In [1]: import numpy as np

In [2]: import numpy.linalg as la

In [3]: np.set_printoptions(precision=4, suppress=True, linewidth=140, sign=" ")

In [4]: def rd(a):
   ...:     return np.round(a, 4) + 0
   ...: 

In [5]: J = np.array([[-1, -2, 1, -3, -4, 2],
   ...:     [-2, -1, -2, 1, -3, -4],
   ...:     [1, -2, -1, -2, 1, -3],
   ...:     [-3, 1, -2, -1, -2, 1],
   ...:     [-4, -3, 1, -2, -1, -2],
   ...:     [2, -4, -3, 1, -2, -1]])

In [6]: w, V = la.eigvalsh(J)
Traceback (most recent call last):
  Cell In[6], line 1
    w, V = la.eigvalsh(J)
ValueError: too many values to unpack (expected 2)


In [7]: w, V = la.eigh(J)

In [8]: np.unique(w.round(6) + 0, return_counts=True)[1]
Out[8]: array([ 1,  1,  1,  1,  1,  1])

In [9]: (w > 1e-8).sum(), (w < -1e-8).sum()
Out[9]: (np.int64(3), np.int64(3))

In [10]: rd(V.T @ V)
Out[10]: 
array([[ 1.,  0.,  0.,  0.,  0.,  0.],
       [ 0.,  1.,  0.,  0.,  0.,  0.],
       [ 0.,  0.,  1.,  0.,  0.,  0.],
       [ 0.,  0.,  0.,  1.,  0.,  0.],
       [ 0.,  0.,  0.,  0.,  1.,  0.],
       [ 0.,  0.,  0.,  0.,  0.,  1.]])

In [11]: rd(la.eigvalsh(J + -3 * np.eye(6)))
Out[11]: array([-11.6749,  -9.7346,  -5.4815,  -1.0412,   1.7758,   2.1564])

In [12]: rd(w.sum()), np.trace(J)
Out[12]: (np.float64(-6.0), np.int64(-6))

In [13]: M = np.loadtxt("run16.csv", delimiter=",")

In [14]: rd(M)
Out[14]: 
array([[-12.1664,  33.1399,   3.7081,  -6.8749, -13.248 ,   4.288 ],
       [-11.3968,  30.3789,   3.5791,  -6.4048, -12.1357,   3.6439],
       [-11.0765,  29.2512,   3.5241,  -6.2097, -11.6805,   3.3893],
       [-10.2717,  26.4741,   3.3824,  -5.7203, -10.5574,   2.7849],
       [ -7.8112,  18.5177,   2.9111,  -4.2371,  -7.3208,   1.2671],
       [ -6.579 ,  14.8586,   2.6471,  -3.5036,  -5.8223,   0.7054],
       [ -5.8639,  12.8433,   2.4826,  -3.0817,  -4.9944,   0.4441],
       [ -5.8516,  12.8095,   2.4797,  -3.0745,  -4.9805,   0.4401],
       [ -5.1734,  10.9777,   2.3141,  -2.6776,  -4.2266,   0.2388],
       [ -4.6223,   9.5479,   2.1715,  -2.3577,  -3.6377,   0.1091],
       [ -2.7668,   5.1575,   1.6161,  -1.3058,  -1.8334,  -0.0956],
       [ -2.5673,   4.728 ,   1.5466,  -1.196 ,  -1.6585,  -0.0958],
       [  0.0761,  -0.3219,  -0.4314,  -0.0931,  -0.083 ,  -0.3754],
       [  0.0688,  -0.3446,  -0.4724,  -0.1116,  -0.0984,  -0.4299],
       [  0.0341,  -0.4057,  -0.5895,  -0.1738,  -0.1482,  -0.6067],
       [ -3.121 ,  -3.2652,  -2.4003,  -2.8808,  -1.1521,  -8.9787],
       [ -4.0938,  -4.5793,  -2.6933,  -3.627 ,  -1.1848, -11.6715],
       [ -8.0581, -11.6644,  -3.6281,  -6.5814,  -0.612 , -23.6252]])

In [15]: Uu, sigma, VT = la.svd(M)

In [16]: V = VT[:(sigma > 1e-8).sum()]

In [17]: rng = np.random.default_rng(272)

In [18]: x0 = M[12] + -2 * M[9] + rng.integers(2) * np.eye(6)[0]

In [19]: rd(x0)
Out[19]: array([  9.3208, -19.4178,  -4.7744,   4.6224,   7.1923,  -0.5935])

In [20]: la.matrix_rank(np.vstack([M, x0]))
Out[20]: np.int64(3)

In [21]: rd(np.abs(M).max())
Out[21]: np.float64(33.1399)

In [22]: M.shape
Out[22]: (18, 6)

In [23]: rd(M.sum(axis=0))
Out[23]: array([-101.241 ,  188.1031,   22.1474,  -60.1115,  -85.3743,  -28.5679])

In [24]: np.unravel_index(np.abs(M).argmax(), M.shape)
Out[24]: (np.int64(0), np.int64(1))

In [25]: rd(M.mean(axis=0))
Out[25]: array([-5.6245, 10.4502,  1.2304, -3.3395, -4.743 , -1.5871])

In [26]: d = la.norm(M[:, None] - M[None], axis=-1)

In [27]: d.mean(axis=1).argmax()
Out[27]: np.int64(17)

In [28]: Uu, sigma, VT = la.svd(M)

In [29]: rd(sigma)
Out[29]: array([ 81.6308,  32.2957,   3.5216,   0.    ,   0.    ,   0.    ])

In [30]: out = Uu[:, :3] @ np.diag(sigma[:3]) @ VT[:3]

In [31]: la.matrix_rank(out)
Out[31]: np.int64(3)

In [32]: rd(out)
Out[32]: 
array([[-12.1664,  33.1399,   3.7081,  -6.8749, -13.248 ,   4.288 ],
       [-11.3968,  30.3789,   3.5791,  -6.4048, -12.1357,   3.6439],
       [-11.0765,  29.2512,   3.5241,  -6.2097, -11.6805,   3.3893],
       [-10.2717,  26.4741,   3.3824,  -5.7203, -10.5574,   2.7849],
       [ -7.8112,  18.5177,   2.9111,  -4.2371,  -7.3208,   1.2671],
       [ -6.579 ,  14.8586,   2.6471,  -3.5036,  -5.8223,   0.7054],
       [ -5.8639,  12.8433,   2.4826,  -3.0817,  -4.9944,   0.4441],
       [ -5.8516,  12.8095,   2.4797,  -3.0745,  -4.9805,   0.4401],
       [ -5.1734,  10.9777,   2.3141,  -2.6776,  -4.2266,   0.2388],
       [ -4.6223,   9.5479,   2.1715,  -2.3577,  -3.6377,   0.1091],
       [ -2.7668,   5.1575,   1.6161,  -1.3058,  -1.8334,  -0.0956],
       [ -2.5673,   4.728 ,   1.5466,  -1.196 ,  -1.6585,  -0.0958],
       [  0.0761,  -0.3219,  -0.4314,  -0.0931,  -0.083 ,  -0.3754],
       [  0.0688,  -0.3446,  -0.4724,  -0.1116,  -0.0984,  -0.4299],
       [  0.0341,  -0.4057,  -0.5895,  -0.1738,  -0.1482,  -0.6067],
       [ -3.121 ,  -3.2652,  -2.4003,  -2.8808,  -1.1521,  -8.9787],
       [ -4.0938,  -4.5793,  -2.6933,  -3.627 ,  -1.1848, -11.6715],
       [ -8.0581, -11.6644,  -3.6281,  -6.5814,  -0.612 , -23.6252]])

In [33]: la.matrix_rank(M, rtol=0.05)
Out[33]: np.int64(2)
